$ python3 -q
>>> import numpy as np
>>> np.set_printoptions(suppress=True, linewidth=100)
>>> def rnd(a):
...     return np.round(a, 2) + 0
... 
>>> J = np.array([[-2, 0, 0, 0], [0, -2, 0, 0], [0, 0, 1, 0], [0, 0, 0, -1]])
>>> def softmax(z):
...     e = np.exp(z - z.max(axis=-1, keepdims=True))
...     return e / e.sum(axis=-1, keepdims=True)
... 
>>> print(rnd(softmax(J[2])))
[0.17 0.17 0.48 0.17]
>>> print(rnd(softmax(10 * J[2])))
[0. 0. 1. 0.]
>>> scores = J @ J.T / np.sqrt(4)
>>> print(rnd(softmax(scores)))
[[0.71 0.1  0.1  0.1 ]
 [0.1  0.71 0.1  0.1 ]
 [0.22 0.22 0.35 0.22]
 [0.22 0.22 0.22 0.35]]
>>> print(rnd(softmax(scores + np.triu(np.full(scores.shape, -np.inf), 1))))
[[1.   0.   0.   0.  ]
 [0.12 0.88 0.   0.  ]
 [0.27 0.27 0.45 0.  ]
 [0.22 0.22 0.22 0.35]]
>>> print(rnd(softmax(scores)[2] @ J))
[-0.43 -0.43  0.35 -0.22]
>>> print(softmax(scores).round(6).argmax(axis=1))
[0 1 2 3]
>>> B = J / np.linalg.norm(J, axis=1, keepdims=True)
>>> C2 = B @ B.T
>>> print(np.degrees(np.arccos(np.clip(C2[2, 0], -1, 1))))
90.0
>>> print(np.argwhere(np.triu(np.abs(C2) > 0.95, 1)))
[]
>>> ev, vecs = np.linalg.eig(J)
>>> print(rnd(np.sort(np.linalg.eigvals(J.T))))
[-2. -2. -1.  1.]
>>> print(ev)
[-2. -2.  1. -1.]
>>> print(np.prod(ev))
-4.0
>>> B = J / np.sqrt((J ** 2).mean(axis=1, keepdims=True))
>>> print(rnd(np.linalg.norm(B, axis=1)))
[2. 2. 2. 2.]
>>> print(np.linalg.matrix_rank(J - J.mean(axis=1, keepdims=True)))
3
>>> print((J != 0).astype(int))
[[1 0 0 0]
 [0 1 0 0]
 [0 0 1 0]
 [0 0 0 1]]
>>> print(np.flatnonzero(np.linalg.matrix_power((J != 0) + (J.T != 0) + np.eye(4), 4)[3]))
[3]
>>> print((np.linalg.matrix_power((J != 0) + (J.T != 0) + np.eye(4), 4) > 0).astype(int))
[[1 0 0 0]
 [0 1 0 0]
 [0 0 1 0]
 [0 0 0 1]]
>>> print(J @ J)
[[4 0 0 0]
 [0 4 0 0]
 [0 0 1 0]
 [0 0 0 1]]
>>> W0 = np.load("a.npy")
>>> print(W0)
[[6 0 0 0 0 0 0]
 [0 1 0 0 0 0 0]
 [0 0 5 0 0 0 0]
 [0 0 0 7 0 0 0]
 [0 0 0 0 6 0 0]
 [0 0 0 0 0 1 0]
 [0 0 0 0 0 0 5]]
>>> r0 = np.array([3, -1])
>>> print(np.cross(W0[4, :3], W0[0, :3]))
[0 0 0]
>>> print(np.correlate(W0[4], W0[0], "full"))
[ 0  0  0  0  0  0  0  0  0  0 36  0  0]
>>> print(np.prod(np.diag(W0)), rnd(np.linalg.det(W0)))
6300 6300.0
>>> print(W0 @ W0)
[[36  0  0  0  0  0  0]
 [ 0  1  0  0  0  0  0]
 [ 0  0 25  0  0  0  0]
 [ 0  0  0 49  0  0  0]
 [ 0  0  0  0 36  0  0]
 [ 0  0  0  0  0  1  0]
 [ 0  0  0  0  0  0 25]]
>>> print(rnd(np.sort(np.linalg.eigvals(W0))))
[1. 1. 5. 5. 6. 6. 7.]
